% python3 -q
>>> import numpy as np
>>> np.set_printoptions(suppress=True, linewidth=160)
>>> def rd(a):
...     return np.round(a, 1) + 0
... 
>>> E = np.load("a.npy")
>>> print(E)
[[  0.1   1.2   0.6]
 [ -0.7  17.2  -1.9]
 [  0.1   1.2   1.3]
 [  0.5   3.3   1.4]
 [  0.   -9.2   1.4]
 [ -0.3   6.3   3.2]
 [ -0.1  11.   -0.7]
 [ -0.2   1.    4.3]
 [  0.1   1.8  -1.7]
 [ -0.4 -12.4  -2.8]
 [  0.2  -6.6  -1.6]
 [  0.4  -4.5  -3.8]]
>>> z = E[:, 2] > np.median(E[:, 2])
>>> r0 = E[z].mean(axis=0) - E[~z].mean(axis=0)
>>> print((((E - E.mean(axis=0)) @ r0 > 0) == z).mean())
1.0
>>> F = np.load("mat.npy")
>>> print(rd(F))
[[-0.2  0.5  0.5  0.5 -0.4]
 [-0.8  0.   0.3 -0.6  0. ]
 [-0.6 -0.4 -0.3  0.6  0.1]
 [ 0.  -0.3 -0.2 -0.1 -0.9]
 [-0.2  0.7 -0.7 -0.1  0. ]]
>>> print(rd(np.linalg.det(F.T)))
1.0
>>> print(rd(np.linalg.det(F[::-1])))
1.0
>>> print(rd(np.kron(np.eye(2, dtype=int), F)))
[[-0.2  0.5  0.5  0.5 -0.4  0.   0.   0.   0.   0. ]
 [-0.8  0.   0.3 -0.6  0.   0.   0.   0.   0.   0. ]
 [-0.6 -0.4 -0.3  0.6  0.1  0.   0.   0.   0.   0. ]
 [ 0.  -0.3 -0.2 -0.1 -0.9  0.   0.   0.   0.   0. ]
 [-0.2  0.7 -0.7 -0.1  0.   0.   0.   0.   0.   0. ]
 [ 0.   0.   0.   0.   0.  -0.2  0.5  0.5  0.5 -0.4]
 [ 0.   0.   0.   0.   0.  -0.8  0.   0.3 -0.6  0. ]
 [ 0.   0.   0.   0.   0.  -0.6 -0.4 -0.3  0.6  0.1]
 [ 0.   0.   0.   0.   0.   0.  -0.3 -0.2 -0.1 -0.9]
 [ 0.   0.   0.   0.   0.  -0.2  0.7 -0.7 -0.1  0. ]]
>>> print(rd(np.poly(F)))
[ 1.   0.6  0.9 -0.9 -0.6 -1. ]
>>> print(rd(np.einsum("ii->", F)))
-0.6
